$ ipython --no-banner

In [1]: import numpy as np

In [2]: np.set_printoptions(precision=4, suppress=True, linewidth=140, floatmode="fixed")

In [3]: rd = lambda a: np.round(a, 4) + 0

In [4]: A = np.load("run9.npy")

In [5]: A
Out[5]: 
array([[33, 42, 36, 18,  9],
       [22, 28, 24, 12,  6],
       [13, 20, 15, 10,  6],
       [46, 62, 51, 28, 15],
       [22, 28, 24, 12,  6],
       [17, 32, 21, 18, 12]])

In [6]: # looks like rank 2

In [7]: U, sigma, Vh = np.linalg.svd(A)

In [8]: V = Vh[:(sigma > 1e-8).sum()]

In [9]: rng = np.random.default_rng(530)

In [10]: x0 = A[5] + -1 * A[2] + rng.integers(2) * np.eye(5)[3]

In [11]: x0
Out[11]: array([ 4.0000, 12.0000,  6.0000,  8.0000,  6.0000])

In [12]: rd(np.linalg.norm(x0 - V.T @ V @ x0))
Out[12]: np.float64(0.0)

In [13]: np.linalg.matrix_rank(np.vstack([A, x0]))
Out[13]: np.int64(2)

In [14]: t = np.radians(90)

In [15]: r_ = np.eye(5)

In [16]: r_[0, 0] = r_[1, 1] = np.cos(t)

In [17]: r_[0, 1], r_[1, 0] = -np.sin(t), np.sin(t)

In [18]: rd(r_)
Out[18]: 
array([[ 0.0000, -1.0000,  0.0000,  0.0000,  0.0000],
       [ 1.0000,  0.0000,  0.0000,  0.0000,  0.0000],
       [ 0.0000,  0.0000,  1.0000,  0.0000,  0.0000],
       [ 0.0000,  0.0000,  0.0000,  1.0000,  0.0000],
       [ 0.0000,  0.0000,  0.0000,  0.0000,  1.0000]])

In [19]: other = A @ r_.T

In [20]: rd(other)
Out[20]: 
array([[-42.0000,  33.0000,  36.0000,  18.0000,   9.0000],
       [-28.0000,  22.0000,  24.0000,  12.0000,   6.0000],
       [-20.0000,  13.0000,  15.0000,  10.0000,   6.0000],
       [-62.0000,  46.0000,  51.0000,  28.0000,  15.0000],
       [-28.0000,  22.0000,  24.0000,  12.0000,   6.0000],
       [-32.0000,  17.0000,  21.0000,  18.0000,  12.0000]])

In [21]: np.linalg.lstsq(A[:-1].T, A[-1])[2]
Out[21]: np.int32(2)

In [22]: np.allclose(A[:-1].T @ np.linalg.lstsq(A[:-1].T, A[-1])[0], A[-1])
Out[22]: True

In [23]: np.unique(A.round(6), axis=0).shape
Out[23]: (5, 5)

In [24]: mat = np.array([[-3.0, -4.0, 1.0], [3.0, 1.0, 0.0], [0.0, 0.0, 1.0]])

In [25]: T = np.stack([mat, 3 * mat, mat[::-1]])

In [26]: np.einsum("bij,cij->bc", T, T)
Out[26]: 
array([[ 37.0000, 111.0000,  12.0000],
       [111.0000, 333.0000,  36.0000],
       [ 12.0000,  36.0000,  37.0000]])

In [27]: np.linalg.matrix_rank(T.reshape(3, -1))
Out[27]: np.int64(2)

In [28]: T.sum(axis=0)
Out[28]: 
array([[-12.0000, -16.0000,   5.0000],
       [ 15.0000,   5.0000,   0.0000],
       [ -3.0000,  -4.0000,   5.0000]])

In [29]: T.shape
Out[29]: (3, 3, 3)

In [30]: f = np.array([0, 0, 1])

In [31]: other = mat + np.outer(f, np.eye(3)[2])

In [32]: other
Out[32]: 
array([[-3.0000, -4.0000,  1.0000],
       [ 3.0000,  1.0000,  0.0000],
       [ 0.0000,  0.0000,  2.0000]])

In [33]: np.linalg.matrix_rank(np.linalg.inv(other) - np.linalg.inv(mat), tol=1e-8)
Out[33]: np.int64(1)

In [34]: O, r_ = np.linalg.qr(mat)

In [35]: O.shape, r_.shape
Out[35]: ((3, 3), (3, 3))

In [36]: x0 = np.array([-1, 1, 0])

In [37]: rhs = mat @ x0

In [38]: rhs
Out[38]: array([-1.0000, -2.0000,  0.0000])

In [39]: rd(np.linalg.solve(mat, rhs + mat[:, 2]))
Out[39]: array([-1.0000,  1.0000,  1.0000])

In [40]: rd(np.linalg.solve(mat.T, mat[1]))
Out[40]: array([0.0000, 1.0000, 0.0000])

In [41]: rd(np.linalg.solve(mat, mat[:, 1]))
Out[41]: array([0.0000, 1.0000, 0.0000])

In [42]: W0 = np.loadtxt("out12.csv", delimiter=",")

In [43]: W0
Out[43]: 
array([[ 2.0000,  1.0000,  3.0000,  2.0000,  3.0000],
       [ 5.0000,  2.0000,  3.0000,  3.0000,  4.0000],
       [ 5.0000,  2.0000,  5.0000,  4.0000,  7.0000],
       [ 7.0000,  5.0000,  7.0000,  6.0000, 10.0000],
       [10.0000,  5.0000,  7.0000,  7.0000, 13.0000],
       [13.0000,  5.0000,  7.0000,  8.0000, 15.0000],
       [14.0000,  7.0000,  9.0000,  9.0000, 15.0000],
       [14.0000,  8.0000, 10.0000,  9.0000, 17.0000],
       [14.0000,  9.0000, 12.0000, 11.0000, 18.0000],
       [14.0000,  9.0000, 15.0000, 12.0000, 20.0000],
       [15.0000, 11.0000, 18.0000, 14.0000, 23.0000],
       [18.0000, 14.0000, 19.0000, 17.0000, 26.0000],
       [18.0000, 16.0000, 22.0000, 20.0000, 28.0000],
       [19.0000, 16.0000, 23.0000, 21.0000, 29.0000],
       [21.0000, 16.0000, 23.0000, 22.0000, 29.0000],
       [24.0000, 17.0000, 23.0000, 25.0000, 31.0000],
       [27.0000, 20.0000, 26.0000, 26.0000, 34.0000],
       [27.0000, 20.0000, 28.0000, 29.0000, 34.0000],
       [28.0000, 20.0000, 28.0000, 31.0000, 36.0000],
       [29.0000, 20.0000, 31.0000, 33.0000, 37.0000],
       [31.0000, 20.0000, 32.0000, 35.0000, 39.0000],
       [33.0000, 22.0000, 32.0000, 38.0000, 41.0000],
       [35.0000, 24.0000, 32.0000, 40.0000, 44.0000],
       [37.0000, 26.0000, 35.0000, 41.0000, 47.0000],
       [37.0000, 29.0000, 38.0000, 41.0000, 49.0000],
       [40.0000, 31.0000, 38.0000, 42.0000, 52.0000],
       [43.0000, 34.0000, 40.0000, 43.0000, 54.0000]])

In [44]: G = np.cov(W0, rowvar=False)

In [45]: rd(np.polyfit(W0[:, 3], W0[:, 1], 1))
Out[45]: array([0.6519, 0.9276])

In [46]: rd(W0.std(axis=0))
Out[46]: array([11.3737,  9.0909, 11.5806, 13.6111, 14.4926])

In [47]: np.argsort(-W0.std(axis=0).round(6), kind="stable")
Out[47]: array([4, 3, 2, 0, 1])
